$ ipython --no-banner

In [1]: import numpy as np

In [2]: np.set_printoptions(precision=3, suppress=True, linewidth=100)

In [3]: data = np.loadtxt("x.csv", delimiter=",")

In [4]: print(data)
[[ 0.  0.  2. -1. -1.  1. -2.]
 [ 0.  0. -1.  0.  1.  2.  1.]
 [ 0.  0.  0.  0.  2. -1.  0.]
 [ 0.  0.  0.  0.  2.  0. -2.]
 [ 0.  0.  0.  0.  0. -1. -2.]
 [ 0.  0.  0.  0.  0.  0.  0.]
 [ 0.  0.  0.  0.  0.  0.  0.]]

In [5]: # rows 5 and 6 are equal

In [6]: cov = data.T @ data

In [7]: print(np.linalg.matrix_rank(cov))
5

In [8]: print((data @ data.T).shape)
(7, 7)

In [9]: print(np.allclose(cov, cov.T))
True

In [10]: print(np.trace(cov), (data ** 2).sum())
36.0 36.0

In [11]: print(cov)
[[ 0.  0.  0.  0.  0.  0.  0.]
 [ 0.  0.  0.  0.  0.  0.  0.]
 [ 0.  0.  5. -2. -3.  0. -5.]
 [ 0.  0. -2.  1.  1. -1.  2.]
 [ 0.  0. -3.  1. 10. -1. -1.]
 [ 0.  0.  0. -1. -1.  7.  2.]
 [ 0.  0. -5.  2. -1.  2. 13.]]

In [12]: x0 = np.array([-7, -2, -8, 7, 2, 1, -3])

In [13]: print(np.linalg.norm(data @ x0) <= np.linalg.norm(data, 2) * np.linalg.norm(x0) + 1e-9)
True

In [14]: print(data * x0)
[[ -0.  -0. -16.  -7.  -2.   1.   6.]
 [ -0.  -0.   8.   0.   2.   2.  -3.]
 [ -0.  -0.  -0.   0.   4.  -1.  -0.]
 [ -0.  -0.  -0.   0.   4.   0.   6.]
 [ -0.  -0.  -0.   0.   0.  -1.   6.]
 [ -0.  -0.  -0.   0.   0.   0.  -0.]
 [ -0.  -0.  -0.   0.   0.   0.  -0.]]

In [15]: print(data @ (2 * x0))
[-36.  18.   6.  20.  10.   0.   0.]

In [16]: print(np.allclose(data, data.T))
False

In [17]: print(np.sort(np.abs(np.linalg.eigvals(data))))
[0. 0. 0. 0. 0. 0. 0.]

In [18]: print(data @ data)
[[ 0.  0.  0.  0.  2. -1.  4.]
 [ 0.  0.  0.  0. -2.  0. -2.]
 [ 0.  0.  0.  0.  0. -2. -4.]
 [ 0.  0.  0.  0.  0. -2. -4.]
 [ 0.  0.  0.  0.  0.  0.  0.]
 [ 0.  0.  0.  0.  0.  0.  0.]
 [ 0.  0.  0.  0.  0.  0.  0.]]

In [19]: rank = np.linalg.matrix_rank(data)

In [20]: print(rank)
5

In [21]: null = np.linalg.svd(data)[2][rank:].T

In [22]: print(np.round(null @ null.T, 3) + 0)
[[1. 0. 0. 0. 0. 0. 0.]
 [0. 1. 0. 0. 0. 0. 0.]
 [0. 0. 0. 0. 0. 0. 0.]
 [0. 0. 0. 0. 0. 0. 0.]
 [0. 0. 0. 0. 0. 0. 0.]
 [0. 0. 0. 0. 0. 0. 0.]
 [0. 0. 0. 0. 0. 0. 0.]]

In [23]: print([int(np.linalg.matrix_rank(data[:, :j + 1])) for j in range(7)])
[0, 0, 1, 2, 3, 4, 5]

In [24]: print(null.shape)
(7, 2)

In [25]: print(np.round(data @ null, 3) + 0)
[[0. 0.]
 [0. 0.]
 [0. 0.]
 [0. 0.]
 [0. 0.]
 [0. 0.]
 [0. 0.]]

In [26]: print(np.linalg.cond(data) > 100)
True

In [27]: print(np.argsort(-np.linalg.norm(data, axis=0).round(6), kind="stable")[:3])
[6 4 5]

In [28]: print(round(np.linalg.norm(data, 2) / np.linalg.norm(data), 3))
0.671

In [29]: print(np.linalg.matrix_rank(data, rtol=0.1))
4

In [30]: print([round(float(x), 3) for x in np.linalg.svd(data, compute_uv=False)[:3]])
[4.024, 3.419, 2.557]

In [31]: E = np.load("a.npy")

In [32]: print(E)
[[-0.296  0.055  0.295 -0.018  0.642]
 [-0.132 -0.196  0.209  0.204 -0.079]
 [-0.692  0.532 -0.246 -0.135 -0.087]
 [-0.066 -0.645 -0.303 -0.4    0.231]
 [ 0.099  0.11   0.291 -0.444 -0.423]
 [-0.132 -0.196  0.09   0.716 -0.253]
 [-0.494 -0.372 -0.35   0.027 -0.254]
 [-0.231 -0.217  0.491 -0.262 -0.391]
 [ 0.296  0.152 -0.511 -0.022 -0.244]]

In [33]: B = np.c_[E[:, :1] @ np.array([[8]]), np.array([0, -2, -4, 1, -5, 0, -1, -1, -1])]

In [34]: print(B)
[[-2.371  0.   ]
 [-1.054 -2.   ]
 [-5.533 -4.   ]
 [-0.527  1.   ]
 [ 0.79  -5.   ]
 [-1.054  0.   ]
 [-3.952 -1.   ]
 [-1.844 -1.   ]
 [ 2.371 -1.   ]]

In [35]: print(np.round(np.linalg.lstsq(E, B[:, 0])[0], 3) + 0)
[8. 0. 0. 0. 0.]

In [36]: print(np.linalg.norm(np.linalg.qr(E)[0].T @ B, axis=0) ** 2 / ((B ** 2).sum(axis=0) + 1e-12))
[1.    0.698]

In [37]: t3 = np.stack([B, -2 * B, B[::-1]])

In [38]: print(np.linalg.matrix_rank(t3))
[2 2 2]

In [39]: print(np.einsum("bij,cij->bc", t3, t3))
[[ 113.    -226.      75.108]
 [-226.     452.    -150.217]
 [  75.108 -150.217  113.   ]]

In [40]: print(np.linalg.matrix_rank(t3.reshape(3, -1)))
2

In [41]: print((t3 @ B.T).shape)
(3, 9, 9)

In [42]: x0 = np.array([1, 2, 1, 2, 2])

In [43]: y = E @ x0

In [44]: print(np.linalg.solve(E.T @ E, E.T @ y))
[1. 2. 1. 2. 2.]

In [45]: print(np.round(np.linalg.pinv(E) @ E, 3) + 0)
[[1. 0. 0. 0. 0.]
 [0. 1. 0. 0. 0.]
 [0. 0. 1. 0. 0.]
 [0. 0. 0. 1. 0.]
 [0. 0. 0. 0. 1.]]

In [46]: print(y)
[ 1.357 -0.063 -0.317 -1.997 -1.125  0.493 -2.042 -1.481 -0.443]

In [47]: rng = np.random.default_rng(96016)

In [48]: y = y + 0.1 * rng.normal(size=9)

In [49]: print(y)
[ 1.405 -0.187 -0.368 -2.085 -1.299  0.537 -1.913 -1.361 -0.459]

In [50]: c, *_ = np.linalg.lstsq(E, y)

In [51]: print([round(float(np.linalg.norm(np.linalg.solve(E.T @ E + lam * np.eye(5), E.T @ y))), 2) for lam in (0, 1, 10, 100)])
[3.76, 1.88, 0.34, 0.04]

In [52]: print(c)
[0.924 1.953 1.002 2.097 2.012]

In [53]: print(np.round(np.linalg.norm(y - E @ c), 3))
0.272
